% ipython --no-banner

In [1]: import numpy as np

In [2]: np.set_printoptions(suppress=True, linewidth=140)

In [3]: arr = np.load("block6.npy")

In [4]: arr
Out[4]: 
array([[ -0.178,  -1.796,  -0.26 ,   1.959,   1.914],
       [ -1.248,  -7.939,  -3.03 ,   7.852,   6.498],
       [ -0.291,  -2.356,  -0.968,   1.634,   1.956],
       [  1.994,   6.994,   2.72 ,  -7.092,  -7.003],
       [ -1.138,  -4.523,  -1.827,   4.919,   3.717],
       [  0.423,   3.099,   0.819,  -3.561,  -2.709],
       [  0.82 ,   3.782,   1.428,  -3.938,  -3.241],
       [  0.147,   1.374,   0.697,  -1.276,  -1.227],
       [  1.45 ,   4.062,   1.867,  -4.347,  -3.723],
       [  0.524,   2.212,   1.033,  -2.642,  -2.048],
       [ -1.344,  -5.789,  -2.43 ,   5.76 ,   4.279],
       [  1.831,   8.185,   3.12 ,  -8.946,  -7.064],
       [  0.472,   1.664,   0.521,  -1.71 ,  -1.402],
       [  0.785,   4.561,   2.276,  -4.987,  -3.821],
       [  0.732,   3.302,   1.12 ,  -3.322,  -2.559],
       [ -0.188,  -1.157,  -0.538,   1.575,   1.259],
       [ -1.15 ,  -4.638,  -1.336,   3.97 ,   3.334],
       [ -1.118,  -3.996,  -1.802,   3.377,   2.648],
       [ -0.76 ,  -2.636,  -0.458,   2.022,   1.353],
       [ -0.574,  -1.667,  -0.995,   2.38 ,   1.766],
       [ -0.56 ,  -4.223,  -1.369,   3.447,   2.859],
       [  3.142,  12.871,   5.019, -12.719,  -9.857],
       [ -1.03 ,  -3.124,  -1.434,   3.604,   2.725],
       [ -0.126,  -1.097,  -0.592,   1.071,   0.569],
       [ -0.075,   0.143,   0.272,   0.345,  -0.025],
       [ -1.933,  -8.655,  -3.54 ,   9.089,   7.188],
       [  0.087,  -1.469,  -0.268,   1.502,   0.945],
       [  0.088,   0.784,  -0.064,  -1.189,  -0.838],
       [  0.262,   2.339,   0.21 ,  -2.721,  -2.206],
       [ -0.807,  -2.361,  -0.484,   2.716,   1.692],
       [  0.359,   1.147,   0.581,  -0.538,  -1.439]])

In [5]: round(np.log10(np.linalg.cond(arr)))
Out[5]: 2

In [6]: [round(float(x), 3) for x in np.linalg.svd(arr, compute_uv=False)[:3]]
Out[6]: [43.632, 1.896, 1.69]

In [7]: np.round(np.abs(np.linalg.svd(arr)[2][-1]), 3)
Out[7]: array([0.897, 0.012, 0.442, 0.001, 0.026])

In [8]: np.linalg.matrix_rank(arr, rtol=0.1)
Out[8]: np.int64(1)

In [9]: np.argsort(-np.linalg.norm(arr, axis=0).round(6), kind="stable")[:3]
Out[9]: array([3, 1, 4])

In [10]: dist = np.linalg.norm(arr[:, None] - arr[None], axis=-1)

In [11]: dist.mean(axis=1).argmax()
Out[11]: np.int64(21)

In [12]: rng = np.random.default_rng(34)

In [13]: m1 = rng.normal(size=(12, 3))

In [14]: m1 = 10 * m1 / np.linalg.norm(m1, axis=1, keepdims=True)

In [15]: m1.round(3)
Out[15]: 
array([[-0.139, -4.39 ,  8.984],
       [ 5.802,  7.75 , -2.504],
       [ 1.481,  8.557,  4.958],
       [-6.125,  6.179,  4.93 ],
       [-1.035, -6.297, -7.699],
       [-9.142,  2.509, -3.182],
       [ 6.049, -6.165,  5.04 ],
       [ 0.226, -4.782,  8.78 ],
       [ 1.112,  5.829,  8.049],
       [ 6.881, -6.78 ,  2.585],
       [ 7.714, -4.788,  4.191],
       [-2.556, -6.293, -7.339]])

In [16]: hat = m1 @ np.linalg.solve(m1.T @ m1, m1.T)

In [17]: round(np.trace(hat), 3)
Out[17]: np.float64(3.0)

In [18]: np.allclose(hat @ hat, hat)
Out[18]: True

In [19]: Xs = arr - arr.mean(axis=0)

In [20]: left, sigma, vt = np.linalg.svd(Xs, full_matrices=False)

In [21]: np.searchsorted(np.cumsum(sigma ** 2) / (sigma ** 2).sum(), 0.9) + 1
Out[21]: np.int64(1)

In [22]: np.round(sigma ** 2 / (sigma ** 2).sum(), 3)
Out[22]: array([0.995, 0.002, 0.001, 0.001, 0.001])

In [23]: sigma.round(3)
Out[23]: array([43.629,  1.833,  1.604,  1.495,  1.242])

In [24]: x = np.array([6, 8, 3])

In [25]: y = m1 @ x

In [26]: np.round(np.linalg.solve(m1.T @ m1, m1.T @ y), 3)
Out[26]: array([6., 8., 3.])

In [27]: np.round(np.linalg.pinv(m1) @ m1, 3) + 0
Out[27]: 
array([[1., 0., 0.],
       [0., 1., 0.],
       [0., 0., 1.]])

In [28]: np.round(np.linalg.lstsq(m1, y)[0], 3)
Out[28]: array([6., 8., 3.])

In [29]: y = y + 0.02 * rng.normal(size=12)

In [30]: y.round(3)
Out[30]: array([ -9.024,  89.297,  92.226,  27.431, -79.694, -44.325,   2.085, -10.542,  77.435,  -5.183,  20.572, -87.695])

In [31]: b, *_ = np.linalg.lstsq(m1, y)

In [32]: [round(float(np.linalg.norm(np.linalg.solve(m1.T @ m1 + lam * np.eye(3), m1.T @ y))), 2) for lam in (0, 1, 10, 100)]
Out[32]: [10.44, 10.41, 10.11, 8.0]

In [33]: b.round()
Out[33]: array([6., 8., 3.])

In [34]: b.round(3)
Out[34]: array([6.001, 7.999, 2.999])

In [35]: round(np.linalg.norm(y - m1 @ b), 3)
Out[35]: np.float64(0.049)

In [36]: T = np.stack([arr, 4 * arr, arr[::-1]])

In [37]: np.round(np.einsum("bij,cij->bc", T, T), 3)
Out[37]: 
array([[ 1913.984,  7655.937,  -115.413],
       [ 7655.937, 30623.749,  -461.652],
       [ -115.413,  -461.652,  1913.984]])

In [38]: np.linalg.matrix_rank(T)
Out[38]: array([5, 5, 5])

In [39]: B = np.c_[m1[:, :1] @ np.array([[5]]), np.array([4, 7, 2, 4, 7, 8, 2, 8, 9, 9, 6, 1])]

In [40]: B.round(3)
Out[40]: 
array([[ -0.697,   4.   ],
       [ 29.011,   7.   ],
       [  7.406,   2.   ],
       [-30.626,   4.   ],
       [ -5.177,   7.   ],
       [-45.71 ,   8.   ],
       [ 30.245,   2.   ],
       [  1.131,   8.   ],
       [  5.558,   9.   ],
       [ 34.405,   9.   ],
       [ 38.572,   6.   ],
       [-12.782,   1.   ]])

In [41]: np.linalg.matrix_rank(B)
Out[41]: np.int64(2)

In [42]: np.round(np.linalg.norm(B - m1 @ np.linalg.lstsq(m1, B)[0], axis=0), 3) + 0
Out[42]: array([ 0.   , 19.975])

In [43]: mat = np.array([[1, -3, 2, 2], [2, 1, -3, 2], [2, 2, 1, -3], [-3, 2, 2, 1]])

In [44]: (mat @ mat)[0]
Out[44]: array([-7,  2, 17, -8])

In [45]: mat @ np.ones(4)
Out[45]: array([2., 2., 2., 2.])

In [46]: mat @ (-1.0) ** np.arange(4)
Out[46]: array([ 4., -4.,  4., -4.])

In [47]: u = np.array([2, 1, 3, 3])

In [48]: B = mat + np.outer(u, np.eye(4)[0])

In [49]: B
Out[49]: 
array([[ 3., -3.,  2.,  2.],
       [ 3.,  1., -3.,  2.],
       [ 5.,  2.,  1., -3.],
       [ 0.,  2.,  2.,  1.]])

In [50]: np.round(np.linalg.det(B) / np.linalg.det(mat), 3), round(float(1 + np.linalg.solve(mat, u)[0]), 3)
Out[50]: (np.float64(2.014), 2.014)

In [51]: np.linalg.matrix_rank(B - mat)
Out[51]: np.int64(1)

In [52]: np.linalg.matrix_rank(np.linalg.inv(B) - np.linalg.inv(mat), tol=1e-8)
Out[52]: np.int64(1)

In [53]: B = np.linalg.inv(mat)

In [54]: np.round(np.linalg.det(mat) * B, 3)
Out[54]: 
array([[35., 33., 43., -7.],
       [-7., 35., 33., 43.],
       [43., -7., 35., 33.],
       [33., 43., -7., 35.]])

In [55]: round(np.linalg.slogdet(mat)[0], 3)
Out[55]: np.float64(1.0)

In [56]: np.round(np.linalg.inv(B), 3)
Out[56]: 
array([[ 1., -3.,  2.,  2.],
       [ 2.,  1., -3.,  2.],
       [ 2.,  2.,  1., -3.],
       [-3.,  2.,  2.,  1.]])

In [57]: round(float(np.linalg.det(mat) * np.linalg.det(B)), 3)
Out[57]: 1.0

In [58]: W0 = np.load("test18.npy")

In [59]: W0
Out[59]: 
array([[-0.98, -3.  ,  4.  , -3.  , -8.  , -3.  ],
       [-4.  , -6.98,  7.  , -9.  ,  9.  ,  4.  ],
       [-4.  ,  8.  , -3.98, -2.  , -2.  , -8.  ],
       [ 2.  ,  1.  ,  0.  ,  0.02, -2.  ,  3.  ],
       [-6.  ,  2.  , -3.  ,  5.  ,  6.02,  6.  ],
       [-1.  , -3.  ,  4.  , -3.  , -8.  , -2.98]])

In [60]: B = np.array([[1, 1, 0], [2, 5, 4], [0, 3, 5], [4, 0, 3], [5, 5, 2], [4, 4, 2]])

In [61]: np.round(np.einsum("ij->j", W0), 3)
Out[61]: array([-13.98,  -1.98,   8.02, -11.98,  -4.98,  -0.98])

In [62]: np.linalg.matrix_rank(W0 @ B)
Out[62]: np.int64(3)

In [63]: left, sigma, vt = np.linalg.svd(W0)

In [64]: sigma.round(3)
Out[64]: array([19.069, 17.39 , 10.935,  6.631,  3.172,  0.002])

In [65]: B = left[:, :5] @ np.diag(sigma[:5]) @ vt[:5]

In [66]: B.round(3) + 0
Out[66]: 
array([[-0.98 , -3.001,  3.999, -3.001, -8.   , -3.   ],
       [-4.   , -6.98 ,  7.   , -9.   ,  9.   ,  4.   ],
       [-4.   ,  8.   , -3.98 , -2.   , -2.   , -8.   ],
       [ 2.   ,  1.   ,  0.   ,  0.02 , -2.   ,  3.   ],
       [-6.   ,  2.   , -3.   ,  5.   ,  6.02 ,  6.   ],
       [-1.   , -2.999,  4.001, -2.999, -8.   , -2.98 ]])

In [67]: round(np.abs(W0 - B).max(), 3)
Out[67]: np.float64(0.001)

In [68]: np.linalg.matrix_rank(B)
Out[68]: np.int64(5)

In [69]: np.round(np.linalg.norm(W0 - B, 2), 3), round(float(sigma[5]), 3)
Out[69]: (np.float64(0.002), 0.002)

In [70]: ang = np.radians(90)

In [71]: r_ = np.eye(6)

In [72]: r_[3, 3] = r_[2, 2] = np.cos(ang)

In [73]: r_[3, 2], r_[2, 3] = -np.sin(ang), np.sin(ang)

In [74]: r_.round(3) + 0
Out[74]: 
array([[ 1.,  0.,  0.,  0.,  0.,  0.],
       [ 0.,  1.,  0.,  0.,  0.,  0.],
       [ 0.,  0.,  0.,  1.,  0.,  0.],
       [ 0.,  0., -1.,  0.,  0.,  0.],
       [ 0.,  0.,  0.,  0.,  1.,  0.],
       [ 0.,  0.,  0.,  0.,  0.,  1.]])

In [75]: B = W0 @ r_.T

In [76]: round(float(np.linalg.det(r_)), 3), np.trace(r_)
Out[76]: (1.0, np.float64(4.0))

In [77]: labels = rng.permutation(6)

In [78]: labels
Out[78]: array([3, 4, 0, 2, 1, 5])

In [79]: B = W0[labels][:, labels]

In [80]: np.round(np.sort(np.abs(np.linalg.eigvals(B))), 3)
Out[80]: array([0.02 , 2.074, 6.941, 6.941, 9.539, 9.539])

In [81]: round(float(np.trace(B)), 3)
Out[81]: -8.88

In [82]: np.allclose(B, W0)
Out[82]: False

In [83]: K = np.loadtxt("run15.csv", delimiter=",")

In [84]: K
Out[84]: 
array([[0., 1., 1., 0., 0.],
       [1., 0., 1., 1., 0.],
       [1., 1., 0., 1., 0.],
       [0., 1., 1., 0., 0.],
       [0., 0., 0., 0., 0.]])

In [85]: evals, vecs = np.linalg.eigh(K)

In [86]: np.round(vecs.T @ vecs, 3) + 0
Out[86]: 
array([[1., 0., 0., 0., 0.],
       [0., 1., 0., 0., 0.],
       [0., 0., 1., 0., 0.],
       [0., 0., 0., 1., 0.],
       [0., 0., 0., 0., 1.]])

In [87]: evals.round(3) + 0
Out[87]: array([-1.562, -1.   ,  0.   ,  0.   ,  2.562])

In [88]: np.round(np.linalg.eigvalsh(K @ K), 3) + 0
Out[88]: array([0.   , 0.   , 1.   , 2.438, 6.562])

In [89]: evals, vecs = np.linalg.eigh(K)

In [90]: x = np.array([0, 2, 1, 0, 2])

In [91]: x @ K @ x
Out[91]: np.float64(4.0)

In [92]: np.round(vecs * np.maximum(evals, 0) @ vecs.T, 3)
Out[92]: 
array([[0.485, 0.621, 0.621, 0.485, 0.   ],
       [0.621, 0.796, 0.796, 0.621, 0.   ],
       [0.621, 0.796, 0.796, 0.621, 0.   ],
       [0.485, 0.621, 0.621, 0.485, 0.   ],
       [0.   , 0.   , 0.   , 0.   , 0.   ]])

In [93]: np.round(x @ K @ x / (x @ x), 3), np.round(evals[0], 3), np.round(evals[-1], 3)
Out[93]: (np.float64(0.444), np.float64(-1.562), np.float64(2.562))

In [94]: np.abs(K).sum(axis=1).max(), np.round(np.abs(evals).max(), 3)
Out[94]: (np.float64(3.0), np.float64(2.562))

In [95]: C2 = K.T @ K

In [96]: (K @ K.T).shape
Out[96]: (5, 5)

In [97]: np.round(np.linalg.eigvalsh(C2)[::-1], 3) + 0
Out[97]: array([6.562, 2.438, 1.   , 0.   , 0.   ])

In [98]: C2
Out[98]: 
array([[2., 1., 1., 2., 0.],
       [1., 3., 2., 1., 0.],
       [1., 2., 3., 1., 0.],
       [2., 1., 1., 2., 0.],
       [0., 0., 0., 0., 0.]])
